% ipython --no-banner

In [1]: import numpy as np

In [2]: from numpy import linalg as LA

In [3]: np.set_printoptions(suppress=True, linewidth=140)

In [4]: data = np.load("mat.npy")

In [5]: data
Out[5]: 
array([[ 2.7, -0.4, -0.1, -1.3, -0.3,  0.4,  0.5, -0.8,  1.5],
       [-0.4, -0.1, -0.6, -1.1,  1.6, -1.1, -1.6, -0.9, -0.8],
       [-1.5, -0.8, -0.9, -1.6, -0.7,  0.9, -1. ,  1.2,  0.7],
       [-0.2,  0.2,  0.2,  1.8, -0.7,  1.4, -1.1,  0.1, -1.3],
       [ 1.1,  1.5,  1.3,  1.2, -0.8,  0.9,  1.2, -0.7,  0.3],
       [ 1.3, -0.1, -1.7,  0. ,  0.6, -0.1, -0.7, -0.1, -0.2],
       [ 0.3, -0.3,  0.5, -1.3, -0.2,  1.3, -1. , -0.1,  1.7],
       [ 0. ,  0.6,  0.7,  0.5, -0.1, -0.4, -2.3, -0.9,  0.3],
       [ 0.9, -1.1,  0.7, -0.4,  0. , -1.1, -0.9, -0.6, -0.9]])

In [6]: np.round(data.mean(axis=0), 2)
Out[6]: array([ 0.47, -0.06,  0.01, -0.24, -0.07,  0.24, -0.77, -0.31,  0.14])

In [7]: np.round(np.diff(data, axis=0), 2)
Out[7]: 
array([[-3.1,  0.3, -0.5,  0.2,  1.9, -1.5, -2.1, -0.1, -2.3],
       [-1.1, -0.7, -0.3, -0.5, -2.3,  2. ,  0.6,  2.1,  1.5],
       [ 1.3,  1. ,  1.1,  3.4,  0. ,  0.5, -0.1, -1.1, -2. ],
       [ 1.3,  1.3,  1.1, -0.6, -0.1, -0.5,  2.3, -0.8,  1.6],
       [ 0.2, -1.6, -3. , -1.2,  1.4, -1. , -1.9,  0.6, -0.5],
       [-1. , -0.2,  2.2, -1.3, -0.8,  1.4, -0.3,  0. ,  1.9],
       [-0.3,  0.9,  0.2,  1.8,  0.1, -1.7, -1.3, -0.8, -1.4],
       [ 0.9, -1.7,  0. , -0.9,  0.1, -0.7,  1.4,  0.3, -1.2]])

In [8]: np.abs(data).max()
Out[8]: np.float64(2.7)

In [9]: np.unravel_index(np.abs(data).argmax(), data.shape)
Out[9]: (np.int64(0), np.int64(0))

In [10]: np.round((data + data.T) / 2, 2)
Out[10]: 
array([[ 2.7 , -0.4 , -0.8 , -0.75,  0.4 ,  0.85,  0.4 , -0.4 ,  1.2 ],
       [-0.4 , -0.1 , -0.7 , -0.45,  1.55, -0.6 , -0.95, -0.15, -0.95],
       [-0.8 , -0.7 , -0.9 , -0.7 ,  0.3 , -0.4 , -0.25,  0.95,  0.7 ],
       [-0.75, -0.45, -0.7 ,  1.8 ,  0.25,  0.7 , -1.2 ,  0.3 , -0.85],
       [ 0.4 ,  1.55,  0.3 ,  0.25, -0.8 ,  0.75,  0.5 , -0.4 ,  0.15],
       [ 0.85, -0.6 , -0.4 ,  0.7 ,  0.75, -0.1 ,  0.3 , -0.25, -0.65],
       [ 0.4 , -0.95, -0.25, -1.2 ,  0.5 ,  0.3 , -1.  , -1.2 ,  0.4 ],
       [-0.4 , -0.15,  0.95,  0.3 , -0.4 , -0.25, -1.2 , -0.9 , -0.15],
       [ 1.2 , -0.95,  0.7 , -0.85,  0.15, -0.65,  0.4 , -0.15, -0.9 ]])

In [11]: round(LA.det(data), 2)
Out[11]: np.float64(128.47)

In [12]: np.round(np.sort(np.abs(LA.eigvals(data))), 2)
Out[12]: array([0.55, 0.55, 1.34, 2.03, 2.03, 2.86, 2.86, 3.09, 3.09])

In [13]: x = np.array([-2, 2, 0, 2, 0, -2, 0, 2, 1])

In [14]: rhs = data @ x

In [15]: rhs.round(2)
Out[15]: array([-9.7, -2. , -0.5,  0.5,  0.3, -3. , -4.9,  1.5, -4.7])

In [16]: np.round(LA.solve(data, data[:, 1]), 2) + 0
Out[16]: array([0., 1., 0., 0., 0., 0., 0., 0., 0.])

In [17]: np.round(LA.solve(data, rhs), 2) + 0
Out[17]: array([-2.,  2.,  0.,  2.,  0., -2.,  0.,  2.,  1.])

In [18]: np.round(LA.solve(data, rhs + data[:, 4]), 2) + 0
Out[18]: array([-2.,  2.,  0.,  2.,  1., -2.,  0.,  2.,  1.])

In [19]: Y = data / LA.norm(data, axis=1, keepdims=True)

In [20]: C2 = Y @ Y.T

In [21]: (np.abs(C2) > 0.9).astype(int)
Out[21]: 
array([[1, 0, 0, 0, 0, 0, 0, 0, 0],
       [0, 1, 0, 0, 0, 0, 0, 0, 0],
       [0, 0, 1, 0, 0, 0, 0, 0, 0],
       [0, 0, 0, 1, 0, 0, 0, 0, 0],
       [0, 0, 0, 0, 1, 0, 0, 0, 0],
       [0, 0, 0, 0, 0, 1, 0, 0, 0],
       [0, 0, 0, 0, 0, 0, 1, 0, 0],
       [0, 0, 0, 0, 0, 0, 0, 1, 0],
       [0, 0, 0, 0, 0, 0, 0, 0, 1]])

In [22]: np.round(LA.norm(Y, axis=1), 2)
Out[22]: array([1., 1., 1., 1., 1., 1., 1., 1., 1.])

In [23]: u = np.array([-2, -1, 3, -3])

In [24]: rng = np.random.default_rng(71090)

In [25]: F = np.outer(rng.normal(size=27), u) + 0.02 * rng.normal(size=(27, 4))

In [26]: F.round(2) + 0
Out[26]: 
array([[-0.02, -0.02,  0.  ,  0.  ],
       [-2.05, -1.02,  3.11, -3.12],
       [-1.27, -0.61,  1.92, -1.95],
       [ 4.82,  2.4 , -7.18,  7.23],
       [ 2.45,  1.21, -3.65,  3.71],
       [-3.34, -1.66,  4.99, -4.98],
       [ 2.21,  1.13, -3.28,  3.31],
       [-1.12, -0.58,  1.72, -1.74],
       [-2.91, -1.49,  4.41, -4.39],
       [ 0.39,  0.22, -0.58,  0.61],
       [ 0.21,  0.11, -0.29,  0.36],
       [-1.02, -0.55,  1.54, -1.54],
       [-3.37, -1.66,  5.01, -5.02],
       [ 1.35,  0.64, -1.99,  1.97],
       [ 0.65,  0.34, -1.03,  0.98],
       [-0.23, -0.12,  0.39, -0.4 ],
       [ 2.03,  1.05, -3.07,  3.11],
       [ 0.28,  0.16, -0.34,  0.34],
       [-0.49, -0.24,  0.77, -0.74],
       [ 1.4 ,  0.75, -2.14,  2.13],
       [-1.08, -0.54,  1.66, -1.6 ],
       [ 1.13,  0.57, -1.68,  1.71],
       [ 1.19,  0.61, -1.77,  1.71],
       [-2.02, -1.05,  3.08, -3.05],
       [ 2.87,  1.39, -4.27,  4.3 ],
       [ 1.88,  0.92, -2.81,  2.83],
       [ 2.07,  1.04, -3.08,  3.15]])

In [27]: x = np.array([1, 3, 0, 0])

In [28]: rhs = F @ x

In [29]: np.round(LA.lstsq(F, rhs)[0], 2) + 0
Out[29]: array([1., 3., 0., 0.])

In [30]: np.round(LA.pinv(F) @ F, 2) + 0
Out[30]: 
array([[1., 0., 0., 0.],
       [0., 1., 0., 0.],
       [0., 0., 1., 0.],
       [0., 0., 0., 1.]])

In [31]: rhs = rhs + 0.3 * rng.normal(size=27)

In [32]: rhs.round(2)
Out[32]: 
array([ 0.24, -5.59, -3.47, 12.  ,  5.95, -8.68,  6.12, -2.2 , -7.56,  1.33,  0.39, -2.83, -7.91,  3.6 ,  1.32, -0.11,  4.86,  0.91, -0.81,
        3.73, -2.64,  3.29,  3.18, -4.97,  7.  ,  4.33,  4.99])

In [33]: beta, *_ = LA.lstsq(F, rhs)

In [34]: [round(float(LA.norm(LA.solve(F.T @ F + lam * np.eye(4), F.T @ rhs))), 2) for lam in (0, 1, 10, 100)]
Out[34]: [6.85, 1.05, 1.03, 0.9]

In [35]: np.round(LA.norm(rhs - F @ beta), 2)
Out[35]: np.float64(1.63)

In [36]: beta.round(2)
Out[36]: array([ 4.57,  4.63,  1.93, -0.99])

In [37]: Y = F / LA.norm(F, axis=1, keepdims=True)

In [38]: C2 = Y @ Y.T

In [39]: round(float(np.degrees(np.arccos(np.clip(C2[12, 4], -1, 1)))), 2)
Out[39]: 179.61

In [40]: C2[12].round(2)
Out[40]: 
array([ 0.32,  1.  ,  1.  , -1.  , -1.  ,  1.  , -1.  ,  1.  ,  1.  , -1.  , -1.  ,  1.  ,  1.  , -1.  , -1.  ,  1.  , -1.  , -0.99,  1.  ,
       -1.  ,  1.  , -1.  , -1.  ,  1.  , -1.  , -1.  , -1.  ])

In [41]: A = np.loadtxt("run6.csv", delimiter=",")

In [42]: A
Out[42]: 
array([[-8.,  0.,  1.,  1.,  2.,  1.,  0.,  2.,  0.,  1.,  2.,  2.],
       [ 1., 10.,  1.,  0.,  0.,  2.,  2.,  2.,  2.,  1.,  1.,  2.],
       [ 0.,  2., -8.,  1.,  1.,  1.,  0.,  0.,  0.,  2.,  1.,  2.],
       [ 2.,  0.,  2.,  3.,  2.,  0.,  0.,  0.,  0.,  2.,  2.,  1.],
       [ 1.,  0.,  2.,  2.,  1.,  0.,  0.,  0.,  1.,  2.,  2.,  1.],
       [ 2.,  2.,  2.,  1.,  1.,  1.,  1.,  0.,  0.,  1.,  1.,  2.],
       [ 1.,  2.,  0.,  0.,  0.,  1., -5.,  0.,  2.,  0.,  0.,  1.],
       [ 2.,  0.,  0.,  1.,  0.,  2.,  0., -3.,  1.,  1.,  0.,  0.],
       [ 2.,  2.,  1.,  2.,  2.,  0.,  0.,  0.,  3.,  0.,  2.,  2.],
       [ 2.,  0.,  2.,  0.,  1.,  1.,  2.,  1.,  0., -1.,  1.,  2.],
       [ 2.,  0.,  1.,  1.,  0.,  1.,  1.,  2.,  0.,  2.,  3.,  2.],
       [ 0.,  2.,  2.,  2.,  1.,  1.,  0.,  0.,  2.,  0.,  2.,  1.]])

In [43]: U, sv, Vt = LA.svd(A)

In [44]: np.argmax(sv[:-1] / (sv[1:] + 1e-6)) + 1
Out[44]: np.int64(11)

In [45]: Y = U[:, :11] @ np.diag(sv[:11]) @ Vt[:11]

In [46]: LA.matrix_rank(A, rtol=0.05)
Out[46]: np.int64(10)

In [47]: Y.round(2) + 0
Out[47]: 
array([[-8.  ,  0.  ,  1.  ,  1.  ,  2.  ,  1.  ,  0.  ,  2.  ,  0.  ,  1.  ,  2.  ,  2.  ],
       [ 1.  , 10.  ,  1.  ,  0.  ,  0.  ,  2.  ,  2.  ,  2.  ,  2.  ,  1.  ,  1.  ,  2.  ],
       [ 0.  ,  2.  , -8.  ,  1.  ,  1.  ,  1.  ,  0.  ,  0.  ,  0.  ,  2.  ,  1.  ,  2.  ],
       [ 2.  ,  0.  ,  2.  ,  3.  ,  2.  ,  0.  ,  0.  ,  0.  ,  0.  ,  2.  ,  2.  ,  1.  ],
       [ 1.  ,  0.  ,  2.  ,  1.99,  1.01,  0.  ,  0.  , -0.01,  1.  ,  2.  ,  2.01,  1.  ],
       [ 2.  ,  2.  ,  2.  ,  1.  ,  1.  ,  1.  ,  1.  ,  0.  ,  0.  ,  1.  ,  1.  ,  2.  ],
       [ 1.  ,  2.  ,  0.  ,  0.  ,  0.  ,  1.  , -5.  ,  0.  ,  2.  ,  0.  ,  0.  ,  1.  ],
       [ 2.  ,  0.  ,  0.  ,  1.  ,  0.  ,  2.  ,  0.  , -3.  ,  1.  ,  1.  ,  0.  ,  0.  ],
       [ 2.  ,  2.  ,  1.  ,  2.01,  2.  ,  0.  ,  0.  ,  0.  ,  3.  ,  0.  ,  1.99,  2.  ],
       [ 2.  ,  0.  ,  2.  ,  0.  ,  1.  ,  1.  ,  2.  ,  1.  ,  0.  , -1.  ,  1.01,  2.  ],
       [ 2.  ,  0.  ,  1.  ,  1.  ,  0.  ,  1.  ,  1.  ,  2.  ,  0.  ,  2.  ,  3.  ,  2.  ],
       [ 0.  ,  2.  ,  2.  ,  2.  ,  1.  ,  1.  ,  0.  ,  0.  ,  2.  ,  0.  ,  2.  ,  1.  ]])

In [48]: round(float(np.abs(A - Y).max()), 2)
Out[48]: 0.01

In [49]: round(LA.norm(A - Y, 2), 2), np.round(sv[11], 2)
Out[49]: (np.float64(0.02), np.float64(0.02))

In [50]: K = np.loadtxt("test18.csv", delimiter=",")

In [51]: K.round(2) + 0
Out[51]: 
array([[-1.52,  1.62,  0.71, -1.9 ,  1.34, -0.59, -2.26,  0.71,  0.  , -0.48,  1.57, -1.98, -0.85, -0.44, -0.79],
       [ 0.  , -0.95,  1.45,  0.65,  0.24, -1.04, -1.46, -0.82,  0.96,  0.4 ,  1.7 ,  0.61,  0.32,  0.14,  3.63],
       [ 0.12,  0.02, -3.33, -0.71,  2.04,  1.06,  0.55, -1.24, -0.99, -0.31,  1.27,  0.46, -1.28,  0.31,  1.3 ],
       [-1.29, -1.81, -0.78, -0.59, -0.05, -0.03,  0.25, -0.85, -1.15,  0.67, -0.71, -2.91,  2.66, -0.21,  0.68],
       [-0.12, -1.13, -1.27, -0.36,  0.24,  0.34, -1.59,  1.52,  1.45, -3.1 , -0.61,  0.79,  1.59,  1.31, -0.02],
       [-0.47,  1.02,  1.19, -2.78, -0.54, -0.6 ,  2.12,  0.24, -0.86, -1.72, -1.21,  0.5 , -0.16,  0.01,  1.98],
       [ 1.52,  1.38, -0.94, -1.18, -1.69, -0.91, -2.37, -1.21, -1.95,  0.57, -0.23,  1.29,  1.37,  0.09, -0.2 ],
       [-2.58,  1.59, -0.47,  2.61,  0.18, -0.64, -0.86, -0.23, -1.26, -0.61, -2.04,  0.19, -0.65,  0.42,  0.9 ],
       [-1.76, -2.52,  0.64, -0.95, -1.15,  1.82, -1.3 , -0.1 , -1.23,  0.04, -0.24,  1.43, -1.56, -1.31, -0.31],
       [ 1.17,  0.05,  2.13,  0.1 ,  2.97,  1.87, -0.59,  0.22, -1.71,  0.36, -1.  ,  0.5 ,  0.98,  1.04, -0.02],
       [-1.52,  0.36, -0.95, -1.36,  0.69, -0.27,  0.01,  1.84,  1.25,  3.17, -0.89,  1.57,  0.69,  0.61,  0.4 ],
       [ 0.12,  1.76, -0.38,  0.82, -1.  ,  2.63,  0.1 ,  1.88, -0.22, -0.1 ,  1.04, -0.24,  1.35, -2.19,  1.33],
       [-0.35,  1.04,  0.21, -0.63,  0.62,  1.31, -0.44, -2.99,  2.62, -0.18, -1.55,  0.26,  0.56, -1.55, -0.2 ],
       [ 1.17, -0.89, -0.57,  0.2 ,  1.73, -2.1 , -0.3 ,  1.07, -0.37, -0.29, -1.23,  0.34, -0.13, -3.45,  0.15],
       [-1.87,  0.14,  0.5 ,  0.42,  0.84, -0.89,  1.28, -0.81, -0.67, -0.7 ,  2.15,  2.1 ,  2.14, -0.69, -1.48]])

In [52]: x = np.array([0, 0, 0, 1, 0, 0, 1, 2, 0, 1, 2, 2, 2, -1, 1])

In [53]: h = np.maximum(K @ x, 0)

In [54]: np.round(np.tanh(K @ x), 2)
Out[54]: array([-1.  ,  1.  , -0.79, -0.98,  0.2 , -0.93, -0.67, -1.  , -0.97,  0.2 ,  1.  ,  1.  , -1.  ,  1.  ,  1.  ])

In [55]: h.round(2)
Out[55]: array([ 0.  ,  6.7 ,  0.  ,  0.  ,  0.2 ,  0.  ,  0.  ,  0.  ,  0.  ,  0.2 ,  8.03, 12.4 ,  0.  ,  3.33, 11.4 ])

In [56]: np.round(np.maximum(K @ x, 0) - np.maximum(-K @ x, 0), 2)
Out[56]: array([-6.09,  6.7 , -1.08, -2.41,  0.2 , -1.66, -0.82, -3.83, -2.15,  0.2 ,  8.03, 12.4 , -7.35,  3.33, 11.4 ])
